$ python -q
>>> import numpy as np
>>> np.set_printoptions(suppress=True, linewidth=140)
>>> M2 = np.array([[1, 3], [1, 5]])
>>> cent = np.array([[0, 1], [-2, 0]])
>>> F = np.kron(M2, cent)
>>> print(F)
[[  0   1   0   3]
 [ -2   0  -6   0]
 [  0   1   0   5]
 [ -2   0 -10   0]]
>>> proj = np.triu(np.array([[-4, -1, -1, 5], [1, -4, 2, -4], [-2, -4, 5, 1], [4, 4, 2, 0]]), 1) + np.eye(4)
>>> M2 = proj @ F @ np.linalg.inv(proj)
>>> print(round(float(np.linalg.det(M2)), 4))
16.0
>>> print(M2)
[[ -8.  -8. -36.  42.]
 [  6.   8.  24. -12.]
 [ -2.  -1. -10.  21.]
 [ -2.  -2.  -8.  10.]]
>>> print(np.linalg.matrix_rank(M2, rtol=0.1))
2
>>> print(np.argsort(-np.linalg.norm(M2, axis=0).round(6), kind="stable")[:3])
[3 2 1]
>>> F.inv()
Traceback (most recent call last):
  File "<python-input-12>", line 1, in <module>
    F.inv()
    ^^^^^
AttributeError: 'numpy.ndarray' object has no attribute 'inv'
>>> print(np.allclose(F @ F.T, F.T @ F))
False
>>> print(np.allclose(F, F.T))
False
>>> print((F + F.T) / 2)
[[ 0.  -0.5  0.   0.5]
 [-0.5  0.  -2.5  0. ]
 [ 0.  -2.5  0.  -2.5]
 [ 0.5  0.  -2.5  0. ]]
>>> print(np.round(np.linalg.det(F), 4))
16.0
>>> print(F @ F)
[[ -8   0 -36   0]
 [  0  -8   0 -36]
 [-12   0 -56   0]
 [  0 -12   0 -56]]
>>> print((F - F.T) / 2)
[[ 0.   1.5  0.   2.5]
 [-1.5  0.  -3.5  0. ]
 [ 0.   3.5  0.   7.5]
 [-2.5  0.  -7.5  0. ]]
>>> print(np.trace(F))
0
>>> np.linalg.determinant(F)
Traceback (most recent call last):
  File "<python-input-20>", line 1, in <module>
    np.linalg.determinant(F)
    ^^^^^^^^^^^^^^^^^^^^^
AttributeError: module 'numpy.linalg' has no attribute 'determinant'
>>> rng = np.random.default_rng(73)
>>> labels = rng.permutation(4)
>>> print(labels)
[2 0 3 1]
>>> M2 = F[labels][:, labels]
>>> print(np.trace(M2))
0
>>> print(np.diag(M2))
[0 0 0 0]
>>> print(np.round(np.sort(np.abs(np.linalg.eigvals(M2))), 4))
[0.501  0.501  7.9843 7.9843]
>>> print(M2)
[[  0   0   5   1]
 [  0   0   3   1]
 [-10  -2   0   0]
 [ -6  -2   0   0]]
>>> print(np.allclose(M2, F))
False
>>> print(round(np.abs(np.linalg.eigvals(M2)).max(), 4))
7.9843
>>> print((M2 - M2.T) / 2)
[[ 0.   0.   7.5  3.5]
 [ 0.   0.   2.5  1.5]
 [-7.5 -2.5  0.   0. ]
 [-3.5 -1.5  0.   0. ]]
>>> print((M2 + M2.T) / 2)
[[ 0.   0.  -2.5 -2.5]
 [ 0.   0.   0.5 -0.5]
 [-2.5  0.5  0.   0. ]
 [-2.5 -0.5  0.   0. ]]
>>> print(np.round(np.sort(np.abs(np.linalg.eigvals(M2))), 4))
[0.501  0.501  7.9843 7.9843]
>>> print(np.allclose(M2 @ M2.T, M2.T @ M2))
False
>>> print(M2 @ M2)
[[-56 -12   0   0]
 [-36  -8   0   0]
 [  0   0 -56 -12]
 [  0   0 -36  -8]]
>>> print(round(np.linalg.det(M2), 4))
16.0
>>> print(np.trace(M2))
0
>>> feats = np.loadtxt("w.csv", delimiter=",")
>>> print(feats)
[[ 7.  6. 10.  7. 11.  3. 11.]
 [ 4.  3.  7.  4.  8.  0.  8.]
 [ 7.  6. 10.  7. 11.  3. 11.]
 [ 4.  3.  7.  4.  8.  0.  8.]]
>>> f, r1 = feats[1], feats[0]
>>> print(f @ f)
218.0
>>> pr = (f @ r1) / (f @ f) * f
>>> print(np.round(r1 - pr, 4))
[ 1.1284  1.5963 -0.2752  1.1284 -0.7431  3.     -0.7431]
>>> print(np.outer(f, r1))
[[28. 24. 40. 28. 44. 12. 44.]
 [21. 18. 30. 21. 33.  9. 33.]
 [49. 42. 70. 49. 77. 21. 77.]
 [28. 24. 40. 28. 44. 12. 44.]
 [56. 48. 80. 56. 88. 24. 88.]
 [ 0.  0.  0.  0.  0.  0.  0.]
 [56. 48. 80. 56. 88. 24. 88.]]
>>> print(round(float((r1 - pr) @ f), 4))
-0.0
>>> print(pr.round(4))
[ 5.8716  4.4037 10.2752  5.8716 11.7431  0.     11.7431]
